% python3 -q
>>> import numpy as np
>>> np.set_printoptions(precision=1, suppress=True, linewidth=160)
>>> rng = np.random.default_rng(744)
>>> theta = rng.uniform(0, 2 * np.pi, 21)
>>> Q, _ = np.linalg.qr(np.array([[0.8, 0.1], [0.2, -0.1], [0.2, 2.4], [0.1, -0.3]]))
>>> M = 3 * np.c_[np.cos(theta), np.sin(theta)] @ Q.T
>>> M.round(1) + 0
array([[ 2.8,  0.8, -0.3,  0.5],
       [-2. , -0.4, -2.2,  0. ],
       [-1.3, -0.2, -2.7,  0.2],
       [ 1.8,  0.3,  2.4,  0. ],
       [-0.7, -0.3,  2.9, -0.5],
       [ 0.4,  0. ,  3. , -0.3],
       [ 2.8,  0.7,  0.6,  0.4],
       [ 1.1,  0.4, -2.7,  0.5],
       [-2.9, -0.8,  0.1, -0.5],
       [ 1.1,  0.4, -2.7,  0.5],
       [-2.9, -0.8,  0. , -0.4],
       [ 1.7,  0.6, -2.3,  0.6],
       [-2. , -0.4, -2.2,  0. ],
       [ 0. , -0.2,  3. , -0.4],
       [-1.6, -0.6,  2.4, -0.6],
       [-2.8, -0.8,  0.6, -0.5],
       [-0.1, -0.2,  3. , -0.4],
       [-2.5, -0.6, -1.5, -0.2],
       [ 0.1, -0.1,  3. , -0.4],
       [-2.5, -0.7,  1.4, -0.6],
       [ 0.8,  0.1,  2.9, -0.3]])
>>> # rank 2
>>> Ac = M - M.mean(axis=0)
>>> V = np.linalg.svd(Ac)[2][:2]
>>> A2 = Ac - Ac @ V.T @ V
>>> print(np.linalg.norm(A2, axis=1).round(6).argmax())
0
>>> print(np.round(np.cov(Ac @ V.T, rowvar=False), 1) + 0)
[[5.2 0. ]
 [0.  3.9]]
>>> np.round(A2.std(axis=0), 1) + 0
array([0., 0., 0., 0.])
>>> (Ac @ V.T).std(axis=0)
array([2.2, 1.9])
>>> A = np.load("mat.npy")
>>> A
array([[0, 4, 5],
       [4, 5, 9],
       [3, 5, 5],
       [7, 6, 9],
       [0, 0, 0],
       [0, 4, 5],
       [7, 6, 9],
       [3, 5, 5],
       [0, 0, 0],
       [0, 0, 0],
       [0, 0, 0]])
>>> # row 5 repeats row 0
>>> lab = A[:, 1] > np.median(A[:, 1])
>>> r0 = A[lab].mean(axis=0) - A[~lab].mean(axis=0)
>>> print(((A - A.mean(axis=0)) @ r0 > 0).astype(int))
[0 1 1 1 0 0 1 1 0 0 0]
>>> print(np.argsort(-np.abs(r0).round(6), kind="stable"))
[2 0 1]
>>> gram = np.cov(A, rowvar=False)
>>> np.linalg.eigvalsh(gram)[::-1]
array([26.6,  1.9,  0.4])
>>> gram
array([[ 8. ,  5.8,  8.9],
       [ 5.8,  6.8,  9.3],
       [ 8.9,  9.3, 14.2]])
>>> K = np.array([[1, -2, 4, -8],
...     [1, -1, 1, -1],
...     [1, 0, 0, 0],
...     [1, 1, 1, 1],
...     [1, 2, 4, 8],
...     [1, 3, 9, 27]])
>>> A2 = K / np.sqrt((K ** 2).mean(axis=1, keepdims=True))
>>> np.linalg.norm(A2, axis=1)
array([2., 2., 2., 2., 2., 2.])
>>> np.linalg.matrix_rank(A2) == np.linalg.matrix_rank(K)
np.True_
>>> K - K.mean(axis=1, keepdims=True)
array([[ 2.2, -0.8,  5.2, -6.8],
       [ 1. , -1. ,  1. , -1. ],
       [ 0.8, -0.2, -0.2, -0.2],
       [ 0. ,  0. ,  0. ,  0. ],
       [-2.8, -1.8,  0.2,  4.2],
       [-9. , -7. , -1. , 17. ]])
>>> K.shape
(6, 4)
>>> K - K[0]
array([[ 0,  0,  0,  0],
       [ 0,  1, -3,  7],
       [ 0,  2, -4,  8],
       [ 0,  3, -3,  9],
       [ 0,  4,  0, 16],
       [ 0,  5,  5, 35]])
>>> round(float(np.linalg.norm(K)), 1)
31.6
>>> print(K.mean(axis=0))
[1.  0.5 3.2 4.5]
>>> A2 = np.c_[K[:, :1] @ np.array([[0]]), np.array([3, -4, 1, -5, 3, -1])]
>>> A2
array([[ 0,  3],
       [ 0, -4],
       [ 0,  1],
       [ 0, -5],
       [ 0,  3],
       [ 0, -1]])
>>> np.linalg.matrix_rank(A2)
np.int64(1)
>>> print(np.linalg.norm(A2 - K @ np.linalg.lstsq(K, A2)[0], axis=0))
[0.  6.3]
>>> np.linalg.matrix_rank(np.c_[K, A2])
np.int64(5)
>>> print(np.linalg.norm(np.linalg.qr(K)[0].T @ A2, axis=0) ** 2 / ((A2 ** 2).sum(axis=0) + 1e-12))
[0.  0.4]
>>> P = K @ np.linalg.solve(K.T @ K, K.T)
>>> np.diag(P)
array([1. , 0.6, 0.5, 0.5, 0.6, 1. ])
>>> np.round((np.eye(6) - P) @ K, 1) + 0
array([[0., 0., 0., 0.],
       [0., 0., 0., 0.],
       [0., 0., 0., 0.],
       [0., 0., 0., 0.],
       [0., 0., 0., 0.],
       [0., 0., 0., 0.]])
>>> print(np.round(P @ K[:, 2], 1) + 0)
[4. 1. 0. 1. 4. 9.]
>>> np.round(np.linalg.eigvalsh(P), 1) + 0
array([0., 0., 1., 1., 1., 1.])
>>> print(P.round(1) + 0)
[[ 1.   0.1 -0.1  0.   0.1  0. ]
 [ 0.1  0.6  0.4  0.  -0.2  0.1]
 [-0.1  0.4  0.5  0.3  0.   0. ]
 [ 0.   0.   0.3  0.5  0.4 -0.1]
 [ 0.1 -0.2  0.   0.4  0.6  0.1]
 [ 0.   0.1  0.  -0.1  0.1  1. ]]
>>> Q, V = np.linalg.qr(K[:, :2])[0], np.linalg.qr(K[:, 2:])[0]
>>> sv = np.linalg.svd(Q.T @ V, compute_uv=False)
>>> sv
array([0.9, 0.8])
>>> round(float(np.linalg.norm(Q @ Q.T - V @ V.T, 2)), 1)
0.6
>>> print((sv > 0.9).sum())
1
>>> r0 = np.array([-2, -2, -2])
>>> feats = r0[np.abs(np.subtract.outer(np.arange(3), np.arange(3)))]
>>> feats
array([[-2, -2, -2],
       [-2, -2, -2],
       [-2, -2, -2]])
>>> # column 1 repeats column 0
>>> vals, V = np.linalg.eigvalsh(feats)
Traceback (most recent call last):
  File "<python-input-55>", line 1, in <module>
    vals, V = np.linalg.eigvalsh(feats)
    ^^^^^^^
ValueError: too many values to unpack (expected 2)
>>> vals, V = np.linalg.eigh(feats)
>>> np.round(V.T @ feats @ V, 1) + 0
array([[-6.,  0.,  0.],
       [ 0.,  0.,  0.],
       [ 0.,  0.,  0.]])
>>> print(np.linalg.eigvalsh(feats + -1 * np.eye(3)))
[-7. -1. -1.]
>>> np.round(np.linalg.eigvalsh(feats @ feats), 1) + 0
array([ 0.,  0., 36.])
>>> V @ np.diag(vals) @ V.T
array([[-2., -2., -2.],
       [-2., -2., -2.],
       [-2., -2., -2.]])
>>> np.linalg.matrix_rank(feats, rtol=0.1)
np.int64(1)
>>> np.argsort(-np.linalg.norm(feats, axis=0).round(6), kind="stable")[:3]
array([0, 1, 2])
>>> np.linalg.cond(feats) > 100
np.True_
>>> [round(float(x), 1) for x in np.linalg.svd(feats, compute_uv=False)[:3]]
[6.0, 0.0, 0.0]
>>> round(np.linalg.norm(feats, 2) / np.linalg.norm(feats), 1)
np.float64(1.0)
>>> mat = np.load("data.npy")
>>> print(mat)
[[-1  0  0  0  0]
 [ 0  0  0  0  0]
 [-2  2  1  0  0]
 [-2 -1  1  3  0]
 [ 1  3  1 -3  1]]
>>> # null space of dimension 1
>>> lab = rng.permutation(5)
>>> lab
array([3, 4, 1, 2, 0])
>>> A2 = mat[lab][:, lab]
>>> print(np.sort(np.abs(np.linalg.eigvals(A2))))
[0. 1. 1. 1. 3.]
>>> round(float(np.linalg.det(A2)), 1), round(np.linalg.det(mat[lab]), 1)
(0.0, np.float64(0.0))
>>> Uu, sv, Vt = np.linalg.svd(mat)
>>> V = Vt[:(sv > 1e-8).sum()]
>>> vec = mat[1] + 2 * mat[0] + rng.integers(2) * np.eye(5)[1]
>>> vec
array([-2.,  1.,  0.,  0.,  0.])
>>> np.diag(V.T @ V)
array([1. , 0.9, 0.6, 0.9, 0.6])
>>> vec = np.array([2, 2, 0])
>>> target = A @ vec
>>> b, lr = np.zeros(3), 1 / np.linalg.norm(A, 2) ** 2
>>> for i in range(15):
...     b -= lr * A.T @ (A @ b - target)
...     if i % 5 == 0: print(i, round(np.linalg.norm(A @ b - target), 1))
... 
0 5.9
5 5.3
10 4.7
>>> b
array([1.2, 1. , 1.2])
>>> print(round(np.linalg.cond(A), 1))
12.4
>>> A2 = np.array([[0, 0], [0, 0], [2, 1], [1, 0], [1, 0]])
>>> print(np.einsum("ij,ij->i", mat, mat))
[ 1  0  9 15 21]
>>> mat @ A2
array([[0, 0],
       [0, 0],
       [2, 1],
       [5, 1],
       [0, 1]])
>>> np.linalg.matrix_rank(mat @ A2)
np.int64(2)
>>> A2 = np.array([[-9, 6, -5], [2, 6, -7], [8, -3, 3]])
>>> A2[-1] = A2[0]
>>> data = A2 + 0.3 * np.eye(3)
>>> data
array([[-8.7,  6. , -5. ],
       [ 2. ,  6.3, -7. ],
       [-9. ,  6. , -4.7]])
>>> r0 = np.array([2, -2, -2])
>>> A2 = data + np.outer(r0, np.eye(3)[1])
>>> print(A2)
[[-8.7  8.  -5. ]
 [ 2.   4.3 -7. ]
 [-9.   4.  -4.7]]
>>> np.linalg.matrix_rank(A2 - data)
np.int64(1)
>>> round(np.linalg.det(A2), 1)
np.float64(277.9)
>>> (A2 - A2.T) / 2
array([[ 0. ,  3. ,  2. ],
       [-3. ,  0. , -5.5],
       [-2. ,  5.5,  0. ]])
>>> A2 @ A2
array([[136.7, -55.2,  11. ],
       [ 54.2,   6.5,  -7.2],
       [128.6, -73.6,  39.1]])
>>> np.trace(A2)
np.float64(-9.1)
>>> np.linalg.matrix_power(A2, 2)
array([[136.7, -55.2,  11. ],
       [ 54.2,   6.5,  -7.2],
       [128.6, -73.6,  39.1]])
>>> round(np.linalg.norm(data), 1)
np.float64(19.2)
>>> np.linalg.matrix_rank(data)
np.int64(3)
>>> data - data[0]
array([[ 0. ,  0. ,  0. ],
       [10.7,  0.3, -2. ],
       [-0.3,  0. ,  0.3]])
>>> data.shape
(3, 3)
>>> np.abs(data).max()
np.float64(9.0)
>>> def softmax(z):
...     e = np.exp(z - z.max(axis=-1, keepdims=True))
...     return e / e.sum(axis=-1, keepdims=True)
... 
>>> np.round(softmax(data[2] + 2), 1) + 0
array([0., 1., 0.])
>>> softmax(data).sum(axis=1)
array([1., 1., 1.])
>>> S = data @ data.T / np.sqrt(3)
>>> print(np.round(softmax(S), 1) + 0)
[[0.3 0.  0.7]
 [0.  1.  0. ]
 [0.3 0.  0.7]]
>>> softmax(S).round(6).argmax(axis=1)
array([2, 1, 2])
>>> np.round(softmax(S + np.triu(np.full(S.shape, -np.inf), 1)), 1) + 0
array([[1. , 0. , 0. ],
       [0. , 1. , 0. ],
       [0.3, 0. , 0.7]])
